% python3 -q
>>> import numpy as np
>>> np.set_printoptions(suppress=True, linewidth=140)
>>> W0 = np.load("a.npy")
>>> W0
array([[ 2, -1, -1, -2,  4],
       [-1,  1,  0,  0, -2],
       [-1,  0,  1,  2, -2],
       [-2,  0,  2,  4, -4],
       [ 4, -2, -2, -4,  8]])
>>> np.unique(W0.round(6), axis=0).shape
(5, 5)
>>> np.linalg.lstsq(W0[:-1].T, W0[-1])[2]
np.int32(2)
>>> np.round(W0 @ np.linalg.pinv(W0) @ W0, 2) + 0
array([[ 2., -1., -1., -2.,  4.],
       [-1.,  1.,  0.,  0., -2.],
       [-1.,  0.,  1.,  2., -2.],
       [-2.,  0.,  2.,  4., -4.],
       [ 4., -2., -2., -4.,  8.]])
>>> r = np.linalg.matrix_rank(W0)
>>> r
np.int64(2)
>>> N = np.linalg.svd(W0)[2][r:].T
>>> np.round(W0 @ N, 2) + 0
array([[0., 0., 0.],
       [0., 0., 0.],
       [0., 0., 0.],
       [0., 0., 0.],
       [0., 0., 0.]])
>>> [int(np.linalg.matrix_rank(np.delete(W0, i, axis=0))) for i in range(5)]
[2, 2, 2, 2, 2]
>>> np.linalg.matrix_rank(W0.T @ W0), np.linalg.matrix_rank(W0 @ W0.T)
(np.int64(2), np.int64(2))
>>> np.round(N @ N.T, 2)
array([[ 0.83,  0.14,  0.03,  0.06, -0.34],
       [ 0.14,  0.71,  0.14,  0.29,  0.29],
       [ 0.03,  0.14,  0.83, -0.34,  0.06],
       [ 0.06,  0.29, -0.34,  0.31,  0.11],
       [-0.34,  0.29,  0.06,  0.11,  0.31]])
>>> np.allclose(W0 @ N, 0)
True
>>> left, sig, VT = np.linalg.svd(W0)
>>> evecs = VT[:(sig > 1e-8).sum()]
>>> rng = np.random.default_rng(519579)
>>> vec = W0[1] + 3 * W0[3] + rng.integers(2) * np.eye(5)[3]
>>> vec
array([ -7.,   1.,   6.,  12., -14.])
>>> np.round(np.diag(evecs.T @ evecs), 2)
array([0.17, 0.29, 0.17, 0.69, 0.69])
>>> np.allclose(evecs.T @ evecs @ vec, vec)
True
>>> M = np.loadtxt("case18.csv", delimiter=",")
>>> M
array([[ 8.,  7., 11.],
       [ 4.,  3.,  7.],
       [ 6.,  5.,  9.],
       [ 3.,  2.,  6.]])
>>> A2 = M[0, 0] * M[1:] - np.outer(M[1:, 0], M[0])
>>> A2
array([[ 0., -4., 12.],
       [ 0., -2.,  6.],
       [ 0., -5., 15.]])
>>> np.linalg.matrix_rank(A2), np.linalg.matrix_rank(M)
(np.int64(1), np.int64(2))
>>> A2 = W0 / np.sqrt((W0 ** 2).mean(axis=1, keepdims=True))
>>> W0 - W0.mean(axis=1, keepdims=True)
array([[ 1.6, -1.4, -1.4, -2.4,  3.6],
       [-0.6,  1.4,  0.4,  0.4, -1.6],
       [-1. ,  0. ,  1. ,  2. , -2. ],
       [-2. ,  0. ,  2. ,  4. , -4. ],
       [ 3.2, -2.8, -2.8, -4.8,  7.2]])
>>> np.round(np.linalg.norm(A2, axis=1), 2)
array([2.24, 2.24, 2.24, 2.24, 2.24])
>>> np.linalg.matrix_rank(A2) == np.linalg.matrix_rank(W0)
np.True_
>>> A2[2].round(2)
array([-0.71,  0.  ,  0.71,  1.41, -1.41])
>>> np.linalg.matrix_rank(W0 - W0.mean(axis=1, keepdims=True))
np.int64(2)
>>> [round(float(x), 2) for x in np.linalg.svd(M, compute_uv=False)[:3]]
[22.27, 1.76, 0.0]
>>> np.linalg.cond(M) > 100
np.True_
>>> np.round(np.linalg.norm(M, 2) / np.linalg.norm(M), 2)
np.float64(1.0)
